$ python3 -q
>>> import numpy as np
>>> import numpy.linalg as la
>>> np.set_printoptions(precision=1, suppress=True, linewidth=100)
>>> rnd = lambda a: np.round(a, 1) + 0
>>> M = np.loadtxt("out0.csv", delimiter=",")
>>> M
array([[0., 2., 0., 0., 2., 2.],
       [2., 0., 2., 0., 0., 2.],
       [0., 2., 0., 2., 0., 0.],
       [0., 0., 2., 0., 2., 0.],
       [2., 0., 0., 2., 0., 2.],
       [2., 2., 0., 0., 2., 0.]])
>>> ev, V = la.eigh(M)
>>> vec = np.array([2, 5, 8, 4, 4, 8])
>>> np.abs(M).sum(axis=1).max(), rnd(np.abs(ev).max())
(np.float64(6.0), np.float64(5.6))
>>> vec @ M @ vec
np.float64(776.0)
>>> ev, V = la.eigh(M)
>>> rnd(la.eigvalsh(M @ M))
array([ 1.5,  4. ,  4. , 10.5, 12.8, 31.2])
>>> print(rnd(la.svd(M, compute_uv=False)))
[5.6 3.6 3.2 2.  2.  1.2]
>>> print(rnd(ev))
[-3.6 -3.2 -2.   1.2  2.   5.6]
>>> (ev > 1e-8).sum(), (ev < -1e-8).sum()
(np.int64(3), np.int64(3))
>>> cov = M.T @ M
>>> la.matrix_rank(cov)
np.int64(6)
>>> np.allclose(cov, cov.T)
True
>>> rnd(la.eigvalsh(cov)[::-1])
array([31.2, 12.8, 10.5,  4. ,  4. ,  1.5])
>>> rnd(la.svd(M, compute_uv=False) ** 2)
array([31.2, 12.8, 10.5,  4. ,  4. ,  1.5])
>>> def softmax(z):
...     e = np.exp(z - z.max(axis=-1, keepdims=True))
...     return e / e.sum(axis=-1, keepdims=True)
... 
>>> rnd(softmax(M[0] + 3))
array([0. , 0.3, 0. , 0. , 0.3, 0.3])
>>> rnd(softmax(M[0]))
array([0. , 0.3, 0. , 0. , 0.3, 0.3])
>>> S = M @ M.T / np.sqrt(6)
>>> rnd(softmax(S)[0] @ M)
array([0.4, 1.8, 0.1, 0.1, 1.8, 1.6])
>>> rnd(softmax(S))
array([[0.7, 0. , 0. , 0. , 0. , 0.1],
       [0. , 0.8, 0. , 0. , 0.1, 0. ],
       [0.1, 0. , 0.6, 0. , 0.1, 0.1],
       [0.1, 0.1, 0. , 0.6, 0. , 0.1],
       [0. , 0.1, 0. , 0. , 0.8, 0. ],
       [0.1, 0. , 0. , 0. , 0. , 0.7]])
>>> rng = np.random.default_rng(73085)
>>> lab = rng.permutation(6)
>>> lab
array([5, 3, 0, 2, 4, 1])
>>> other = M[lab][:, lab]
>>> other
array([[0., 0., 2., 0., 2., 2.],
       [0., 0., 0., 2., 2., 0.],
       [2., 0., 0., 0., 2., 2.],
       [0., 2., 0., 0., 0., 2.],
       [2., 2., 2., 0., 0., 0.],
       [2., 0., 2., 2., 0., 0.]])
>>> F = np.load("w.npy")
>>> F
array([[0, 0, 0, 0],
       [0, 0, 0, 1],
       [0, 0, 0, 0],
       [0, 1, 0, 0]])
>>> F @ F
array([[0, 0, 0, 0],
       [0, 1, 0, 0],
       [0, 0, 0, 0],
       [0, 0, 0, 1]])
>>> np.trace(F @ F @ F) // 6
np.int64(0)
>>> Lm = np.diag(F.sum(axis=1)) - F
>>> Lm @ np.ones(4)
array([0., 0., 0., 0.])
>>> la.matrix_rank(Lm)
np.int64(1)
>>> round(la.det(Lm[1:, 1:]))
0
>>> Lm
array([[ 0,  0,  0,  0],
       [ 0,  1,  0, -1],
       [ 0,  0,  0,  0],
       [ 0, -1,  0,  1]])
>>> U, s, vt = la.svd(Lm)
>>> V = vt[:(s > 1e-8).sum()]
>>> vec = Lm[1] + 2 * Lm[2] + rng.integers(2) * np.eye(4)[3]
>>> vec
array([0., 1., 0., 0.])
>>> la.matrix_rank(np.vstack([Lm, vec]))
np.int64(2)
>>> rnd(np.diag(V.T @ V))
array([0. , 0.5, 0. , 0.5])
>>> rnd(V.T @ V)
array([[ 0. ,  0. ,  0. ,  0. ],
       [ 0. ,  0.5,  0. , -0.5],
       [ 0. ,  0. ,  0. ,  0. ],
       [ 0. , -0.5,  0. ,  0.5]])
>>> other = np.array([[3, -2, 1], [1, 2, -1], [2, -2, -2], [0, 3, -1]])
>>> other.T @ F.T
array([[ 0,  0,  0,  1],
       [ 0,  3,  0,  2],
       [ 0, -1,  0, -1]])
>>> np.einsum("ik,kj->ij", F, other)
array([[ 0,  0,  0],
       [ 0,  3, -1],
       [ 0,  0,  0],
       [ 1,  2, -1]])
>>> print(F @ F)
[[0 0 0 0]
 [0 1 0 0]
 [0 0 0 0]
 [0 0 0 1]]
>>> (F != 0).astype(int)
array([[0, 0, 0, 0],
       [0, 0, 0, 1],
       [0, 0, 0, 0],
       [0, 1, 0, 0]])
>>> mat = np.loadtxt("run3.csv", delimiter=",")
>>> mat
array([[ 0.1, -1.1,  1.5, -0.5,  1.3],
       [ 0.4,  0.6,  1.4, -0.1, -1. ],
       [-1.2,  1. , -1.5,  1.2, -0.4]])
>>> rnd(la.norm(mat, axis=0))
array([1.3, 1.6, 2.5, 1.3, 1.7])
>>> rnd(la.norm(mat, axis=1))
array([2.3, 1.9, 2.5])
>>> rnd(la.norm(mat) ** 2 / la.norm(mat, 2) ** 2)
np.float64(1.4)
>>> rnd(la.norm(mat[2], 1)), rnd(la.norm(mat[2], np.inf))
(np.float64(5.3), np.float64(1.5))
>>> other = np.array([[0, -2, -3], [-1, 2, 0], [3, -1, 1], [1, -2, 1], [0, 2, -2]])
>>> np.vstack([mat, other.T]).shape
(6, 5)
>>> la.matrix_rank(np.vstack([mat, other.T]))
np.int64(5)
>>> rnd(other.T @ mat.T)
array([[ 5.1,  3.5, -4.3],
       [-0.3, -2.8,  2.7],
       [-1.9,  2.1,  4.1]])
>>> rnd(softmax(10 * mat[1]))
array([0., 0., 1., 0., 0.])
>>> rnd(softmax(mat[1] + -3))
array([0.2, 0.2, 0.5, 0.1, 0. ])
>>> S = mat @ mat.T / np.sqrt(5)
>>> rnd(softmax(S + np.triu(np.full(S.shape, -np.inf), 1)))
array([[1. , 0. , 0. ],
       [0.2, 0.8, 0. ],
       [0. , 0. , 1. ]])
